>>> import numpy as np
>>> np.set_printoptions(suppress=True, linewidth=160)
>>> J = np.array([[3, 2, 4, 4, 9, 6, 5, 9],
...     [8, 6, 6, 0, 1, 7, 5, 5],
...     [8, 6, 6, 6, 5, 2, 1, 7],
...     [1, 4, 7, 7, 9, 1, 3, 1],
...     [5, 3, 1, 0, 3, 1, 8, 8],
...     [6, 4, 7, 1, 5, 5, 6, 3]])
>>> J[:, 4] = -1 * J[:, 6]
>>> J
array([[ 3,  2,  4,  4, -5,  6,  5,  9],
       [ 8,  6,  6,  0, -5,  7,  5,  5],
       [ 8,  6,  6,  6, -1,  2,  1,  7],
       [ 1,  4,  7,  7, -3,  1,  3,  1],
       [ 5,  3,  1,  0, -8,  1,  8,  8],
       [ 6,  4,  7,  1, -6,  5,  6,  3]])
>>> u, v = J[1], J[3]
>>> u @ u
np.int64(260)
>>> pr = (u @ v) / (u @ u) * u
>>> (v - pr) @ u
np.float64(0.0)
>>> np.linalg.matrix_rank(np.outer(u, v))
np.int64(1)
>>> np.round(v - pr, 3)
array([-2.569,  1.323,  4.323,  7.   , -0.769, -2.123,  0.769, -1.231])
>>> J.ravel(order="F")
array([ 3,  8,  8,  1,  5,  6,  2,  6,  6,  4,  3,  4,  4,  6,  6,  7,  1,  7,  4,  0,  6,  7,  0,  1, -5, -5, -1, -3, -8, -6,  6,  7,  2,  1,  1,  5,  5,  5,
        1,  3,  8,  6,  9,  5,  7,  1,  8,  3])
>>> J.reshape(2, -1)
array([[ 3,  2,  4,  4, -5,  6,  5,  9,  8,  6,  6,  0, -5,  7,  5,  5,  8,  6,  6,  6, -1,  2,  1,  7],
       [ 1,  4,  7,  7, -3,  1,  3,  1,  5,  3,  1,  0, -8,  1,  8,  8,  6,  4,  7,  1, -6,  5,  6,  3]])
>>> J.reshape(-1, 2)
array([[ 3,  2],
       [ 4,  4],
       [-5,  6],
       [ 5,  9],
       [ 8,  6],
       [ 6,  0],
       [-5,  7],
       [ 5,  5],
       [ 8,  6],
       [ 6,  6],
       [-1,  2],
       [ 1,  7],
       [ 1,  4],
       [ 7,  7],
       [-3,  1],
       [ 3,  1],
       [ 5,  3],
       [ 1,  0],
       [-8,  1],
       [ 8,  8],
       [ 6,  4],
       [ 7,  1],
       [-6,  5],
       [ 6,  3]])
>>> blk = J.reshape(6, 2, -1)
>>> blk.shape
(6, 2, 4)
>>> np.swapaxes(blk, 1, 2)[4]
array([[ 5, -8],
       [ 3,  1],
       [ 1,  8],
       [ 0,  8]])
>>> blk.transpose(1, 0, 2)
array([[[ 3,  2,  4,  4],
        [ 8,  6,  6,  0],
        [ 8,  6,  6,  6],
        [ 1,  4,  7,  7],
        [ 5,  3,  1,  0],
        [ 6,  4,  7,  1]],

       [[-5,  6,  5,  9],
        [-5,  7,  5,  5],
        [-1,  2,  1,  7],
        [-3,  1,  3,  1],
        [-8,  1,  8,  8],
        [-6,  5,  6,  3]]])
>>> np.einsum("ihd,ihd->ih", blk, blk)
array([[ 45, 167],
       [136, 124],
       [172,  55],
       [115,  20],
       [ 35, 193],
       [102, 106]])
>>> np.einsum("ihd,jhd->hij", blk, blk).shape
(2, 6, 6)
>>> blk[:, 0]
array([[3, 2, 4, 4],
       [8, 6, 6, 0],
       [8, 6, 6, 6],
       [1, 4, 7, 7],
       [5, 3, 1, 0],
       [6, 4, 7, 1]])
